In [1]: import numpy as np

In [2]: np.set_printoptions(suppress=True, linewidth=200)

In [3]: M = np.load("mat.npy")

In [4]: M
Out[4]: 
array([[ 8.82, -3.54,  4.23],
       [ 0.32,  5.97, -4.08],
       [12.94, -6.61, -9.65],
       [-6.77,  3.71,  0.72]])

In [5]: hat = M @ np.linalg.solve(M.T @ M, M.T)

In [6]: np.round(hat @ M[:, 1], 2)
Out[6]: array([-3.54,  5.97, -6.61,  3.71])

In [7]: np.round(np.diag(hat), 2)
Out[7]: array([0.89, 0.99, 0.94, 0.18])

In [8]: np.linalg.matrix_rank(np.eye(4) - hat)
Out[8]: np.int64(1)

In [9]: np.round(np.linalg.norm(M, axis=1), 2)
Out[9]: array([10.4 ,  7.24, 17.44,  7.75])

In [10]: round(float(M[1] @ M[0]), 2)
Out[10]: -35.57

In [11]: np.round(np.linalg.norm(M, 2), 2)
Out[11]: np.float64(20.0)

In [12]: np.abs(M).max()
Out[12]: np.float64(12.94)

In [13]: round(np.linalg.norm(M), 2)
Out[13]: np.float64(22.91)

In [14]: M.shape
Out[14]: (4, 3)

In [15]: np.round(M.sum(axis=1), 2)
Out[15]: array([ 9.51,  2.21, -3.32, -2.34])

In [16]: np.count_nonzero(M)
Out[16]: np.int64(12)

In [17]: np.round(np.linalg.svd(M, compute_uv=False), 2)
Out[17]: array([20., 10.,  5.])

In [18]: m1 = np.array([[0.0, 2.6, -1.5],
    ...:     [0.8, -1.1, 1.5],
    ...:     [-0.5, 2.6, 2.1],
    ...:     [-0.7, 0.9, 0.8],
    ...:     [0.6, -0.9, 0.5],
    ...:     [1.2, 0.4, -1.1],
    ...:     [0.4, 2.0, -1.3],
    ...:     [0.2, 0.6, -1.5],
    ...:     [-0.4, 0.8, 0.8],
    ...:     [0.1, -0.9, 0.0],
    ...:     [1.8, -0.1, -0.8],
    ...:     [0.7, 0.4, -0.8],
    ...:     [0.5, -0.2, 0.4],
    ...:     [-1.6, -0.5, -1.0],
    ...:     [-0.5, -2.4, 0.2],
    ...:     [-0.3, 1.1, 0.4]])

In [19]: rng = np.random.default_rng(849)

In [20]: m1[:, 1] = 5 * m1[:, 2] + 0.02 * rng.normal(size=16)

In [21]: m1.round(2) + 0
Out[21]: 
array([[ 0.  , -7.52, -1.5 ],
       [ 0.8 ,  7.5 ,  1.5 ],
       [-0.5 , 10.5 ,  2.1 ],
       [-0.7 ,  3.97,  0.8 ],
       [ 0.6 ,  2.5 ,  0.5 ],
       [ 1.2 , -5.51, -1.1 ],
       [ 0.4 , -6.54, -1.3 ],
       [ 0.2 , -7.5 , -1.5 ],
       [-0.4 ,  4.02,  0.8 ],
       [ 0.1 ,  0.  ,  0.  ],
       [ 1.8 , -3.97, -0.8 ],
       [ 0.7 , -3.99, -0.8 ],
       [ 0.5 ,  1.97,  0.4 ],
       [-1.6 , -5.  , -1.  ],
       [-0.5 ,  0.98,  0.2 ],
       [-0.3 ,  2.04,  0.4 ]])

In [22]: x0 = np.array([1, 1, 2])

In [23]: np.linalg.norm(m1 @ x0) <= np.linalg.norm(m1, 2) * np.linalg.norm(x0) + 1e-9
Out[23]: np.True_

In [24]: np.round(m1 @ np.eye(3)[1], 2) + 0
Out[24]: array([-7.52,  7.5 , 10.5 ,  3.97,  2.5 , -5.51, -6.54, -7.5 ,  4.02,  0.  , -3.97, -3.99,  1.97, -5.  ,  0.98,  2.04])

In [25]: np.round(m1 * x0, 2) + 0
Out[25]: 
array([[ 0.  , -7.52, -3.  ],
       [ 0.8 ,  7.5 ,  3.  ],
       [-0.5 , 10.5 ,  4.2 ],
       [-0.7 ,  3.97,  1.6 ],
       [ 0.6 ,  2.5 ,  1.  ],
       [ 1.2 , -5.51, -2.2 ],
       [ 0.4 , -6.54, -2.6 ],
       [ 0.2 , -7.5 , -3.  ],
       [-0.4 ,  4.02,  1.6 ],
       [ 0.1 ,  0.  ,  0.  ],
       [ 1.8 , -3.97, -1.6 ],
       [ 0.7 , -3.99, -1.6 ],
       [ 0.5 ,  1.97,  0.8 ],
       [-1.6 , -5.  , -2.  ],
       [-0.5 ,  0.98,  0.4 ],
       [-0.3 ,  2.04,  0.8 ]])

In [26]: np.sign((m1 @ x0).round(6))
Out[26]: array([-1.,  1.,  1.,  1.,  1., -1., -1., -1.,  1.,  1., -1., -1.,  1., -1.,  1.,  1.])

In [27]: dist = np.linalg.norm(m1[:, None] - m1[None], axis=-1)

In [28]: dist.mean(axis=1).argmax()
Out[28]: np.int64(2)

In [29]: np.linalg.matrix_rank(dist ** 2)
Out[29]: np.int64(5)

In [30]: dist[:5, :5].round(2)
Out[30]: 
array([[ 0.  , 15.34, 18.38, 11.74, 10.23],
       [15.34,  0.  ,  3.33,  3.89,  5.1 ],
       [18.38,  3.33,  0.  ,  6.66,  8.23],
       [11.74,  3.89,  6.66,  0.  ,  1.99],
       [10.23,  5.1 ,  8.23,  1.99,  0.  ]])

In [31]: W2 = m1[[12, 4]].astype(float)

In [32]: for _ in range(3):
    ...:     lab = np.linalg.norm(m1[:, None] - W2, axis=-1).argmin(axis=1)
    ...:     W2 = np.array([m1[lab == j].mean(axis=0) for j in range(2)])
    ...: 

In [33]: lab
Out[33]: array([0, 1, 1, 1, 1, 0, 0, 0, 1, 0, 0, 0, 1, 0, 1, 1])

In [34]: np.abs(W2[1] - W2[0]).argmax()
Out[34]: np.int64(1)

In [35]: np.bincount(lab)
Out[35]: array([8, 8])

In [36]: W2.round(2)
Out[36]: 
array([[ 0.35, -5.  , -1.  ],
       [-0.06,  4.18,  0.84]])

In [37]: J = np.array([[2, 0, 0],
    ...:     [2, 0, 0],
    ...:     [2, 0, 3],
    ...:     [2, 0, 0],
    ...:     [2, 15, 19],
    ...:     [2, 0, 3],
    ...:     [2, 0, 3],
    ...:     [2, 0, 0],
    ...:     [2, 0, 0],
    ...:     [2, 1, 5],
    ...:     [2, 0, 3],
    ...:     [2, 0, 0],
    ...:     [2, 0, 0],
    ...:     [2, 0, 0],
    ...:     [2, 0, 0],
    ...:     [2, 0, 3],
    ...:     [2, 0, 0],
    ...:     [2, 3, 7]])

In [38]: # row 1 repeats row 0

In [39]: out = np.c_[M[:, :2] @ np.array([[1, 0], [0, 3]]), np.array([0, 0, 3, 2])]

In [40]: out.round(2)
Out[40]: 
array([[  8.82, -10.62,   0.  ],
       [  0.32,  17.91,   0.  ],
       [ 12.94, -19.83,   3.  ],
       [ -6.77,  11.13,   2.  ]])

In [41]: np.round(np.linalg.lstsq(M, out[:, 0])[0], 2) + 0
Out[41]: array([1., 0., 0.])

In [42]: np.linalg.matrix_rank(np.c_[M, out])
Out[42]: np.int64(4)

In [43]: np.round(np.linalg.norm(np.linalg.qr(M)[0].T @ out, axis=0) ** 2 / ((out ** 2).sum(axis=0) + 1e-12), 2)
Out[43]: array([1. , 1. , 0.5])

In [44]: lab = rng.permutation(3)

In [45]: out = J[:, lab] * rng.choice([-1, 1], 3)

In [46]: out
Out[46]: 
array([[ 0,  0,  2],
       [ 0,  0,  2],
       [ 0,  3,  2],
       [ 0,  0,  2],
       [15, 19,  2],
       [ 0,  3,  2],
       [ 0,  3,  2],
       [ 0,  0,  2],
       [ 0,  0,  2],
       [ 1,  5,  2],
       [ 0,  3,  2],
       [ 0,  0,  2],
       [ 0,  0,  2],
       [ 0,  0,  2],
       [ 0,  0,  2],
       [ 0,  3,  2],
       [ 0,  0,  2],
       [ 3,  7,  2]])

In [47]: left, _, Vt = np.linalg.svd(J.T @ out)

In [48]: np.round(np.linalg.lstsq(J, out)[0], 2) + 0
Out[48]: 
array([[0., 0., 1.],
       [1., 0., 0.],
       [0., 1., 0.]])

In [49]: lab
Out[49]: array([1, 2, 0])

In [50]: np.round(left @ Vt, 2) + 0
Out[50]: 
array([[0., 0., 1.],
       [1., 0., 0.],
       [0., 1., 0.]])

In [51]: hat = out @ np.linalg.solve(out.T @ out, out.T)

In [52]: np.allclose(hat @ hat, hat)
Out[52]: True

In [53]: np.round(hat @ out[:, 1], 2) + 0
Out[53]: array([ 0.,  0.,  3.,  0., 19.,  3.,  3.,  0.,  0.,  5.,  3.,  0.,  0.,  0.,  0.,  3.,  0.,  7.])

In [54]: def softmax(z):
    ...:     e = np.exp(z - z.max(axis=-1, keepdims=True))
    ...:     return e / e.sum(axis=-1, keepdims=True)
    ...: 

In [55]: np.round(softmax(10 * J[4]), 2) + 0
Out[55]: array([0., 0., 1.])

In [56]: np.round(softmax(J).sum(axis=1), 2)
Out[56]: array([1., 1., 1., 1., 1., 1., 1., 1., 1., 1., 1., 1., 1., 1., 1., 1., 1., 1.])

In [57]: np.round(softmax(J[4] + -1), 2) + 0
Out[57]: array([0.  , 0.02, 0.98])

In [58]: scores = J @ J.T / np.sqrt(3)

In [59]: softmax(scores)[4] @ J
Out[59]: array([ 2., 15., 19.])

In [60]: softmax(scores).round(6).argmax(axis=1)
Out[60]: array([0, 0, 4, 0, 4, 4, 4, 0, 0, 4, 4, 0, 0, 0, 0, 4, 0, 4])

In [61]: x0 = np.array([3, 4, 5])

In [62]: rhs = J @ x0

In [63]: np.round(np.linalg.pinv(J) @ J, 2) + 0
Out[63]: 
array([[1., 0., 0.],
       [0., 1., 0.],
       [0., 0., 1.]])

In [64]: np.round(np.linalg.solve(J.T @ J, J.T @ rhs), 2)
Out[64]: array([3., 4., 5.])

In [65]: np.round(np.linalg.lstsq(J, rhs)[0], 2)
Out[65]: array([3., 4., 5.])

In [66]: rhs
Out[66]: array([  6,   6,  21,   6, 161,  21,  21,   6,   6,  35,  21,   6,   6,   6,   6,  21,   6,  53])

In [67]: rhs = rhs + 0.1 * rng.normal(size=18)

In [68]: rhs.round(2)
Out[68]: array([  6.13,   5.87,  20.81,   6.18, 161.05,  21.06,  20.89,   5.88,   5.99,  35.08,  20.87,   5.91,   5.87,   6.  ,   5.84,  21.11,   6.02,  53.07])

In [69]: coef, *_ = np.linalg.lstsq(J, rhs)

In [70]: coef.round()
Out[70]: array([3., 4., 5.])

In [71]: np.round(J.T @ (rhs - J @ coef), 2) + 0
Out[71]: array([0., 0., 0.])

In [72]: coef.round(2)
Out[72]: array([2.98, 4.  , 5.01])

In [73]: out = np.array([[1, 1], [1, -1]])

In [74]: X = np.kron(out, np.kron(out, out))[rng.permutation(8)][:3]

In [75]: X
Out[75]: 
array([[ 1,  1, -1, -1, -1, -1,  1,  1],
       [ 1,  1, -1, -1,  1,  1, -1, -1],
       [ 1, -1,  1, -1, -1,  1, -1,  1]])

In [76]: np.diff(X, axis=0)
Out[76]: 
array([[ 0,  0,  0,  0,  2,  2, -2, -2],
       [ 0, -2,  2,  0, -2,  0,  0,  2]])

In [77]: X[:, 8]
---------------------------------------------------------------------------
IndexError                                Traceback (most recent call last)
Cell In[77], line 1
----> 1 X[:, 8]

IndexError: index 8 is out of bounds for axis 1 with size 8

In [78]: X.sum(axis=1)
Out[78]: array([0, 0, 0])

In [79]: X.shape
Out[79]: (3, 8)

In [80]: X.sum(axis=0)
Out[80]: array([ 3,  1, -1, -3, -1,  1, -1,  1])

In [81]: round(float(np.linalg.norm(X)), 2)
Out[81]: 4.9

In [82]: np.round(np.linalg.svd(X, compute_uv=False), 2)
Out[82]: array([2.83, 2.83, 2.83])

In [83]: t3 = np.stack([X, -3 * X, X[::-1]])

In [84]: t3.sum(axis=0)
Out[84]: 
array([[-1, -3,  3,  1,  1,  3, -3, -1],
       [-1, -1,  1,  1, -1, -1,  1,  1],
       [-1,  3, -3,  1,  1, -3,  3, -1]])

In [85]: (t3 @ X.T).shape
Out[85]: (3, 3, 3)

In [86]: x0 = np.array([-2, -2, 1, -1, -2, 2, -1, 2])

In [87]: (X @ x0).argmax()
Out[87]: np.int64(2)

In [88]: X @ np.eye(8)[3]
Out[88]: array([-1., -1., -1.])

In [89]: (X * x0).sum(axis=1)
Out[89]: array([-3, -5,  9])

In [90]: X @ np.ones(8)
Out[90]: array([0., 0., 0.])

In [91]: x0 @ X
---------------------------------------------------------------------------
ValueError                                Traceback (most recent call last)
Cell In[91], line 1
----> 1 x0 @ X

ValueError: matmul: Input operand 1 has a mismatch in its core dimension 0, with gufunc signature (n?,k),(k,m?)->(n?,m?) (size 3 is different from 8)

In [92]: X @ x0
Out[92]: array([-3, -5,  9])
